In [1]: import numpy as np

In [2]: import numpy.linalg as la

In [3]: np.set_printoptions(precision=2, suppress=True, linewidth=100, sign=" ")

In [4]: rd = lambda a: np.round(a, 2) + 0

In [5]: X = np.loadtxt("a.csv", delimiter=",")

In [6]: print(X)
[[ 2.  2.  2.  2.]
 [ 2.  4.  4.  4.]
 [ 2.  4.  6.  6.]
 [ 2.  4.  6.  8.]]

In [7]: # equal to its transpose

In [8]: Lm = la.cholesky(X)

In [9]: rd(np.prod(np.diag(Lm)) ** 2), rd(la.det(X))
Out[9]: (np.float64(16.0), np.float64(16.0))

In [10]: rd(np.diag(Lm) ** 2)
Out[10]: array([ 2.,  2.,  2.,  2.])

In [11]: la.eigvalsh(X).min() > 0
Out[11]: np.True_

In [12]: print(rd(Lm @ Lm.T))
[[ 2.  2.  2.  2.]
 [ 2.  4.  4.  4.]
 [ 2.  4.  6.  6.]
 [ 2.  4.  6.  8.]]

In [13]: print(rd(Lm))
[[ 1.41  0.    0.    0.  ]
 [ 1.41  1.41  0.    0.  ]
 [ 1.41  1.41  1.41  0.  ]
 [ 1.41  1.41  1.41  1.41]]

In [14]: q = Lm.astype(float).copy()

In [15]: for j in range(4):
    ...:     q[:, j] -= q[:, :j] @ (q[:, :j].T @ q[:, j])
    ...:     q[:, j] /= la.norm(q[:, j])
    ...: 

In [16]: rd(q)
Out[16]: 
array([[ 0.5 , -0.87,  0.  ,  0.  ],
       [ 0.5 ,  0.29, -0.82,  0.  ],
       [ 0.5 ,  0.29,  0.41, -0.71],
       [ 0.5 ,  0.29,  0.41,  0.71]])

In [17]: rd(q.T @ q)
Out[17]: 
array([[ 1.,  0.,  0.,  0.],
       [ 0.,  1.,  0.,  0.],
       [ 0.,  0.,  1.,  0.],
       [ 0.,  0.,  0.,  1.]])

In [18]: rd(q.T @ Lm)
Out[18]: 
array([[ 2.83,  2.12,  1.41,  0.71],
       [ 0.  ,  1.22,  0.82,  0.41],
       [ 0.  ,  0.  ,  1.15,  0.58],
       [ 0.  ,  0.  ,  0.  ,  1.  ]])

In [19]: q, Rm = la.qr(X)

In [20]: abs(Rm[0, 0]), rd(la.norm(X[:, 0]))
Out[20]: (np.float64(4.0), np.float64(4.0))

In [21]: rd(np.abs(np.diag(Rm)))
Out[21]: array([ 4.  ,  1.73,  1.63,  1.41])

In [22]: rd(Rm)
Out[22]: 
array([[ -4.  ,  -7.  ,  -9.  , -10.  ],
       [  0.  ,  -1.73,  -2.89,  -3.46],
       [  0.  ,   0.  ,  -1.63,  -2.45],
       [  0.  ,   0.  ,   0.  ,   1.41]])

In [23]: rd(np.trace(q @ q.T))
Out[23]: np.float64(4.0)

In [24]: print(rd(q))
[[-0.5   0.87  0.    0.  ]
 [-0.5  -0.29  0.82  0.  ]
 [-0.5  -0.29 -0.41 -0.71]
 [-0.5  -0.29 -0.41  0.71]]

In [25]: r0, r1 = X[3], X[2]

In [26]: r0 @ r1
Out[26]: np.float64(104.0)

In [27]: pr = (r0 @ r1) / (r0 @ r0) * r0

In [28]: rd(r1 - pr)
Out[28]: array([ 0.27,  0.53,  0.8 , -0.93])

In [29]: other = la.inv(X)

In [30]: (np.abs(other) > 1e-9).astype(int)
Out[30]: 
array([[ 1,  1,  0,  0],
       [ 1,  1,  1,  0],
       [ 0,  1,  1,  1],
       [ 0,  0,  1,  1]])

In [31]: rd(la.slogdet(X)[0])
Out[31]: np.float64(1.0)

In [32]: rd(la.det(X) * other)
Out[32]: 
array([[16., -8.,  0.,  0.],
       [-8., 16., -8.,  0.],
       [ 0., -8., 16., -8.],
       [ 0.,  0., -8.,  8.]])

In [33]: K = np.load("run2.npy")

In [34]: K
Out[34]: 
array([[  0.2, -22. ,  -0.4,  -0.8,   1.4,  -2.3],
       [  0.4, -12. ,  -1. ,   1.6,   1.6,   0.3],
       [  0.9,  14. ,  -0.6,  -0.2,   0.4,  -0.8],
       [  0.9,  -8. ,   1.9,  -0.1,   0.6,   0.9]])

In [35]: # column 1 dominates

In [36]: other = K / la.norm(K, axis=1, keepdims=True)

In [37]: cov = other @ other.T

In [38]: print(np.argwhere(np.triu(np.abs(cov) > 0.95, 1)))
[[ 0  1]
 [ 0  2]
 [ 1  2]
 [ 2  3]]

In [39]: rd(cov[2])
Out[39]: array([-0.98, -0.97,  1.  , -0.96])

In [40]: x0 = np.array([1, 0, 2, -3, -2, -3])

In [41]: h = np.maximum(K @ x0, 0)

In [42]: rd(np.maximum(K @ x0, 0) - np.maximum(-K @ x0, 0))
Out[42]: array([  5.9, -10.5,   1.9,   1.1])

In [43]: K * (h > 1e-9)[:, None]
Out[43]: 
array([[  0.2, -22. ,  -0.4,  -0.8,   1.4,  -2.3],
       [  0. ,  -0. ,  -0. ,   0. ,   0. ,   0. ],
       [  0.9,  14. ,  -0.6,  -0.2,   0.4,  -0.8],
       [  0.9,  -8. ,   1.9,  -0.1,   0.6,   0.9]])

In [44]: h
Out[44]: array([ 5.9,  0. ,  1.9,  1.1])

In [45]: rng = np.random.default_rng(5079)

In [46]: other = K + rng.integers(-2, 3, (4, 1)) @ rng.integers(-2, 3, (1, 6))

In [47]: rd(other)
Out[47]: 
array([[  0.2, -21. ,  -1.4,   1.2,   1.4,  -1.3],
       [  0.4, -12. ,  -1. ,   1.6,   1.6,   0.3],
       [  0.9,  15. ,  -1.6,   1.8,   0.4,   0.2],
       [  0.9,  -9. ,   2.9,  -2.1,   0.6,  -0.1]])

In [48]: np.abs(other - K).sum(axis=1)
Out[48]: array([ 5.,  0.,  5.,  5.])

In [49]: r0 = np.array([0, 2])

In [50]: np.convolve(K[0], r0)
Out[50]: array([  0. ,   0.4, -44. ,  -0.8,  -1.6,   2.8,  -4.6])

In [51]: rd(np.cross(K[0, :3], K[2, :3]))
Out[51]: array([18.8 , -0.24, 22.6 ])

In [52]: blk = np.stack([K, 2 * K, K[::-1]])

In [53]: rd(np.einsum("bij,cij->bc", blk, blk))
Out[53]: 
array([[  910.07,  1820.14,    14.62],
       [ 1820.14,  3640.28,    29.24],
       [   14.62,    29.24,   910.07]])

In [54]: rd(blk.sum(axis=0))
Out[54]: 
array([[  1.5, -74. ,   0.7,  -2.5,   4.8,  -6. ],
       [  2.1, -22. ,  -3.6,   4.6,   5.2,   0.1],
       [  3.1,  30. ,  -2.8,   1. ,   2.8,  -2.1],
       [  2.9, -46. ,   5.3,  -1.1,   3.2,   0.4]])

In [55]: m1 = np.array([[0, 3, 2, 6, 3, -2, 1, 0],
    ...:     [-3, 0, -5, -1, 0, -5, -2, -2],
    ...:     [-2, 5, 0, -2, -1, 0, 5, -4],
    ...:     [-6, 1, 2, 0, 0, -1, 4, 0],
    ...:     [-3, 0, 1, 0, 0, 3, 4, -4],
    ...:     [2, 5, 0, 1, -3, 0, 3, 2],
    ...:     [-1, 2, -5, -4, -4, -3, 0, -5],
    ...:     [0, 2, 4, 0, 4, -2, 5, 0]])

In [56]: # skew, so no eigenvalue has a real part

In [57]: x0 = np.array([5, 5, 5, 1, 2, 8, 2, 2])

In [58]: rhs = m1 @ x0

In [59]: rhs
Out[59]: array([ 23, -89,  13, -15,  14,  40, -66,  32])

In [60]: rd(la.solve(m1, rhs + m1[:, 6]))
Out[60]: array([ 5.,  5.,  5.,  1.,  2.,  8.,  3.,  2.])

In [61]: rd(la.solve(m1, -3 * rhs))
Out[61]: array([-15., -15., -15.,  -3.,  -6., -24.,  -6.,  -6.])
